$ python3 -q
>>> import numpy as np
>>> np.set_printoptions(suppress=True, linewidth=160)
>>> feats = np.load("m.npy")
>>> feats
array([[ 2,  3,  4,  5,  6,  7,  8,  9, 10, 11],
       [12, 13, 14, 15, 16, 17, 18, 19, 20, 21],
       [22, 23, 24, 25, 26, 27, 28, 29, 30, 31]])
>>> np.linalg.lstsq(feats[:-1].T, feats[-1])[2]
np.int32(2)
>>> np.unique(feats.round(6), axis=0).shape
(3, 10)
>>> np.round(feats @ np.linalg.pinv(feats) @ feats, 3)
array([[ 2.,  3.,  4.,  5.,  6.,  7.,  8.,  9., 10., 11.],
       [12., 13., 14., 15., 16., 17., 18., 19., 20., 21.],
       [22., 23., 24., 25., 26., 27., 28., 29., 30., 31.]])
>>> np.allclose(feats[:-1].T @ np.linalg.lstsq(feats[:-1].T, feats[-1])[0], feats[-1])
True
>>> left, sv, VT = np.linalg.svd(feats)
>>> vecs = VT[:(sv > 1e-8).sum()]
>>> rng = np.random.default_rng(373)
>>> vec = feats[1] + -1 * feats[2] + rng.integers(2) * np.eye(10)[6]
>>> vec
array([-10., -10., -10., -10., -10., -10.,  -9., -10., -10., -10.])
>>> np.allclose(vecs.T @ vecs @ vec, vec)
False
>>> round(float(np.linalg.norm(vec - vecs.T @ vecs @ vec)), 3)
0.934
>>> np.linalg.matrix_rank(np.vstack([feats, vec]))
np.int64(3)
>>> A = np.load("layer6.npy")
>>> A.round(3)
array([[ 0.781,  0.148,  0.022,  0.29 ,  0.089,  0.07 , -0.089, -0.053, -0.203],
       [ 0.148,  0.832,  0.002, -0.144,  0.031, -0.179,  0.229,  0.077,  0.072],
       [ 0.022,  0.002,  0.994, -0.041, -0.03 ,  0.025, -0.032, -0.005,  0.036],
       [ 0.29 , -0.144, -0.041,  0.577, -0.186,  0.009, -0.011,  0.039,  0.318],
       [ 0.089,  0.031, -0.03 , -0.186,  0.843,  0.149, -0.19 , -0.033,  0.169],
       [ 0.07 , -0.179,  0.025,  0.009,  0.149,  0.719,  0.359,  0.097, -0.062],
       [-0.089,  0.229, -0.032, -0.011, -0.19 ,  0.359,  0.542, -0.124,  0.08 ],
       [-0.053,  0.077, -0.005,  0.039, -0.033,  0.097, -0.124,  0.962, -0.01 ],
       [-0.203,  0.072,  0.036,  0.318,  0.169, -0.062,  0.08 , -0.01 ,  0.75 ]])
>>> round(np.trace(np.linalg.pinv(A) @ A), 3)
np.float64(7.0)
>>> t = np.deg2rad(72)
>>> m1 = np.eye(10)
>>> m1[np.ix_([2, 8], [2, 8])] = [[np.cos(t), -np.sin(t)], [np.sin(t), np.cos(t)]]
>>> m1.round(3)
array([[ 1.   ,  0.   ,  0.   ,  0.   ,  0.   ,  0.   ,  0.   ,  0.   ,  0.   ,  0.   ],
       [ 0.   ,  1.   ,  0.   ,  0.   ,  0.   ,  0.   ,  0.   ,  0.   ,  0.   ,  0.   ],
       [ 0.   ,  0.   ,  0.309,  0.   ,  0.   ,  0.   ,  0.   ,  0.   , -0.951,  0.   ],
       [ 0.   ,  0.   ,  0.   ,  1.   ,  0.   ,  0.   ,  0.   ,  0.   ,  0.   ,  0.   ],
       [ 0.   ,  0.   ,  0.   ,  0.   ,  1.   ,  0.   ,  0.   ,  0.   ,  0.   ,  0.   ],
       [ 0.   ,  0.   ,  0.   ,  0.   ,  0.   ,  1.   ,  0.   ,  0.   ,  0.   ,  0.   ],
       [ 0.   ,  0.   ,  0.   ,  0.   ,  0.   ,  0.   ,  1.   ,  0.   ,  0.   ,  0.   ],
       [ 0.   ,  0.   ,  0.   ,  0.   ,  0.   ,  0.   ,  0.   ,  1.   ,  0.   ,  0.   ],
       [ 0.   ,  0.   ,  0.951,  0.   ,  0.   ,  0.   ,  0.   ,  0.   ,  0.309,  0.   ],
       [ 0.   ,  0.   ,  0.   ,  0.   ,  0.   ,  0.   ,  0.   ,  0.   ,  0.   ,  1.   ]])
>>> Y = m1 / np.sqrt((m1 ** 2).mean(axis=1, keepdims=True))
>>> Y[5].round(3)
array([0.   , 0.   , 0.   , 0.   , 0.   , 3.162, 0.   , 0.   , 0.   , 0.   ])
>>> np.round(np.linalg.norm(Y, axis=1), 3)
array([3.162, 3.162, 3.162, 3.162, 3.162, 3.162, 3.162, 3.162, 3.162, 3.162])
>>> np.linalg.matrix_rank(Y) == np.linalg.matrix_rank(m1)
np.True_
>>> np.linalg.matrix_rank(m1 - m1.mean(axis=1, keepdims=True))
np.int64(9)
>>> np.round(m1 - m1.mean(axis=1, keepdims=True), 3)
array([[ 0.9  , -0.1  , -0.1  , -0.1  , -0.1  , -0.1  , -0.1  , -0.1  , -0.1  , -0.1  ],
       [-0.1  ,  0.9  , -0.1  , -0.1  , -0.1  , -0.1  , -0.1  , -0.1  , -0.1  , -0.1  ],
       [ 0.064,  0.064,  0.373,  0.064,  0.064,  0.064,  0.064,  0.064, -0.887,  0.064],
       [-0.1  , -0.1  , -0.1  ,  0.9  , -0.1  , -0.1  , -0.1  , -0.1  , -0.1  , -0.1  ],
       [-0.1  , -0.1  , -0.1  , -0.1  ,  0.9  , -0.1  , -0.1  , -0.1  , -0.1  , -0.1  ],
       [-0.1  , -0.1  , -0.1  , -0.1  , -0.1  ,  0.9  , -0.1  , -0.1  , -0.1  , -0.1  ],
       [-0.1  , -0.1  , -0.1  , -0.1  , -0.1  , -0.1  ,  0.9  , -0.1  , -0.1  , -0.1  ],
       [-0.1  , -0.1  , -0.1  , -0.1  , -0.1  , -0.1  , -0.1  ,  0.9  , -0.1  , -0.1  ],
       [-0.126, -0.126,  0.825, -0.126, -0.126, -0.126, -0.126, -0.126,  0.183, -0.126],
       [-0.1  , -0.1  , -0.1  , -0.1  , -0.1  , -0.1  , -0.1  , -0.1  , -0.1  ,  0.9  ]])
>>> Y = m1 + rng.integers(-2, 3, (10, 1)) @ rng.integers(-2, 3, (1, 10))
>>> Y.round(3)
array([[ 3.   , -2.   ,  2.   , -2.   ,  2.   ,  0.   , -2.   , -4.   ,  2.   , -2.   ],
       [ 1.   ,  0.   ,  1.   , -1.   ,  1.   ,  0.   , -1.   , -2.   ,  1.   , -1.   ],
       [ 0.   ,  0.   ,  0.309,  0.   ,  0.   ,  0.   ,  0.   ,  0.   , -0.951,  0.   ],
       [ 2.   , -2.   ,  2.   , -1.   ,  2.   ,  0.   , -2.   , -4.   ,  2.   , -2.   ],
       [ 1.   , -1.   ,  1.   , -1.   ,  2.   ,  0.   , -1.   , -2.   ,  1.   , -1.   ],
       [ 2.   , -2.   ,  2.   , -2.   ,  2.   ,  1.   , -2.   , -4.   ,  2.   , -2.   ],
       [-2.   ,  2.   , -2.   ,  2.   , -2.   ,  0.   ,  3.   ,  4.   , -2.   ,  2.   ],
       [ 2.   , -2.   ,  2.   , -2.   ,  2.   ,  0.   , -2.   , -3.   ,  2.   , -2.   ],
       [ 1.   , -1.   ,  1.951, -1.   ,  1.   ,  0.   , -1.   , -2.   ,  1.309, -1.   ],
       [ 2.   , -2.   ,  2.   , -2.   ,  2.   ,  0.   , -2.   , -4.   ,  2.   , -1.   ]])
>>> np.round(np.linalg.svd(Y - m1, compute_uv=False), 3) + 0
array([18.,  0.,  0.,  0.,  0.,  0.,  0.,  0.,  0.,  0.])
>>> np.abs(Y - m1).sum(axis=1)
array([20., 10.,  0., 20., 10., 20., 20., 20., 10., 20.])
>>> Y - m1
array([[ 2., -2.,  2., -2.,  2.,  0., -2., -4.,  2., -2.],
       [ 1., -1.,  1., -1.,  1.,  0., -1., -2.,  1., -1.],
       [ 0.,  0.,  0.,  0.,  0.,  0.,  0.,  0.,  0.,  0.],
       [ 2., -2.,  2., -2.,  2.,  0., -2., -4.,  2., -2.],
       [ 1., -1.,  1., -1.,  1.,  0., -1., -2.,  1., -1.],
       [ 2., -2.,  2., -2.,  2.,  0., -2., -4.,  2., -2.],
       [-2.,  2., -2.,  2., -2.,  0.,  2.,  4., -2.,  2.],
       [ 2., -2.,  2., -2.,  2.,  0., -2., -4.,  2., -2.],
       [ 1., -1.,  1., -1.,  1.,  0., -1., -2.,  1., -1.],
       [ 2., -2.,  2., -2.,  2.,  0., -2., -4.,  2., -2.]])
>>> G = Y.T @ Y
>>> np.round(np.diag(G), 3)
array([ 32.   ,  26.   ,  29.902,  24.   ,  30.   ,   1.   ,  32.   , 101.   ,  28.618,  24.   ])
>>> (Y @ Y.T).shape
(10, 10)
>>> np.linalg.matrix_rank(G)
np.int64(10)
>>> np.allclose(G, G.T)
True
>>> np.round(np.linalg.eigvalsh(G)[::-1], 3)
array([320.511,   1.   ,   1.   ,   1.   ,   1.   ,   1.   ,   1.   ,   1.   ,   1.   ,   0.009])
>>> q, r_ = np.linalg.qr(m1)
>>> np.round(np.abs(np.diag(r_)), 3)
array([1., 1., 1., 1., 1., 1., 1., 1., 1., 1.])
>>> abs(r_[0, 0]), np.round(np.linalg.norm(m1[:, 0]), 3)
(np.float64(1.0), np.float64(1.0))
>>> np.round(q @ r_, 3)
array([[ 1.   ,  0.   ,  0.   ,  0.   ,  0.   ,  0.   ,  0.   ,  0.   ,  0.   ,  0.   ],
       [ 0.   ,  1.   ,  0.   ,  0.   ,  0.   ,  0.   ,  0.   ,  0.   ,  0.   ,  0.   ],
       [ 0.   ,  0.   ,  0.309,  0.   ,  0.   ,  0.   ,  0.   ,  0.   , -0.951,  0.   ],
       [ 0.   ,  0.   ,  0.   ,  1.   ,  0.   ,  0.   ,  0.   ,  0.   ,  0.   ,  0.   ],
       [ 0.   ,  0.   ,  0.   ,  0.   ,  1.   ,  0.   ,  0.   ,  0.   ,  0.   ,  0.   ],
       [ 0.   ,  0.   ,  0.   ,  0.   ,  0.   ,  1.   ,  0.   ,  0.   ,  0.   ,  0.   ],
       [ 0.   ,  0.   ,  0.   ,  0.   ,  0.   ,  0.   ,  1.   ,  0.   ,  0.   ,  0.   ],
       [ 0.   ,  0.   ,  0.   ,  0.   ,  0.   ,  0.   ,  0.   ,  1.   ,  0.   ,  0.   ],
       [ 0.   ,  0.   ,  0.951,  0.   ,  0.   ,  0.   ,  0.   ,  0.   ,  0.309,  0.   ],
       [ 0.   ,  0.   ,  0.   ,  0.   ,  0.   ,  0.   ,  0.   ,  0.   ,  0.   ,  1.   ]])
>>> r_.round(3) + 0
array([[ 1.,  0.,  0.,  0.,  0.,  0.,  0.,  0.,  0.,  0.],
       [ 0.,  1.,  0.,  0.,  0.,  0.,  0.,  0.,  0.,  0.],
       [ 0.,  0., -1.,  0.,  0.,  0.,  0.,  0.,  0.,  0.],
       [ 0.,  0.,  0.,  1.,  0.,  0.,  0.,  0.,  0.,  0.],
       [ 0.,  0.,  0.,  0.,  1.,  0.,  0.,  0.,  0.,  0.],
       [ 0.,  0.,  0.,  0.,  0.,  1.,  0.,  0.,  0.,  0.],
       [ 0.,  0.,  0.,  0.,  0.,  0.,  1.,  0.,  0.,  0.],
       [ 0.,  0.,  0.,  0.,  0.,  0.,  0.,  1.,  0.,  0.],
       [ 0.,  0.,  0.,  0.,  0.,  0.,  0.,  0.,  1.,  0.],
       [ 0.,  0.,  0.,  0.,  0.,  0.,  0.,  0.,  0.,  1.]])
>>> J = np.loadtxt("w.csv", delimiter=",")
>>> J
array([[-1.2  , -0.6  , -1.3  ],
       [ 0.3  ,  0.7  , -1.   ],
       [-0.9  , -0.9  , -0.3  ],
       [ 1.3  , -1.   ,  0.8  ],
       [-0.8  ,  0.8  ,  0.2  ],
       [ 1.   ,  0.8  , -0.3  ],
       [-0.5  ,  0.5  ,  0.5  ],
       [-1.014,  0.726,  0.293],
       [ 1.4  , -1.   , -1.8  ],
       [ 2.   ,  0.4  ,  1.2  ]])
>>> idx = J[:, 0] > np.median(J[:, 0])
>>> u = J[idx].mean(axis=0) - J[~idx].mean(axis=0)
>>> u.round(3)
array([ 2.083, -0.125, -0.099])
>>> idx.astype(int)
array([0, 1, 0, 1, 0, 1, 0, 0, 1, 1])
>>> ((J - J.mean(axis=0)) @ u > 0).astype(int)
array([0, 1, 0, 1, 0, 1, 0, 0, 1, 1])
>>> np.argsort(-np.abs(u).round(6), kind="stable")
array([0, 1, 2])
>>> (((J - J.mean(axis=0)) @ u > 0) == idx).mean()
np.float64(1.0)
>>> cen = (J - J.mean(axis=0)) / J.std(axis=0)
>>> cen.std(axis=0)
array([1., 1., 1.])
>>> beta = np.linalg.lstsq(np.delete(cen, 1, axis=1), cen[:, 1])[0]
>>> np.abs(beta).argmax()
np.int64(1)
>>> beta.round(3)
array([-0.182,  0.359])
>>> u, g = J[9], J[2]
>>> u @ g
np.float64(-2.52)
>>> u @ u
np.float64(5.6)
>>> pr = (u @ g) / (u @ u) * u
>>> pr.round(3)
array([-0.9 , -0.18, -0.54])
>>> np.round(np.outer(u, g), 3)
array([[-1.8 , -1.8 , -0.6 ],
       [-0.36, -0.36, -0.12],
       [-1.08, -1.08, -0.36]])
>>> np.round(np.linalg.norm(u + g) ** 2 + np.linalg.norm(u - g) ** 2, 3)
np.float64(14.62)
>>> np.round(g - pr, 3)
array([ 0.  , -0.72,  0.24])
>>> round((g - pr) @ u, 3)
np.float64(0.0)
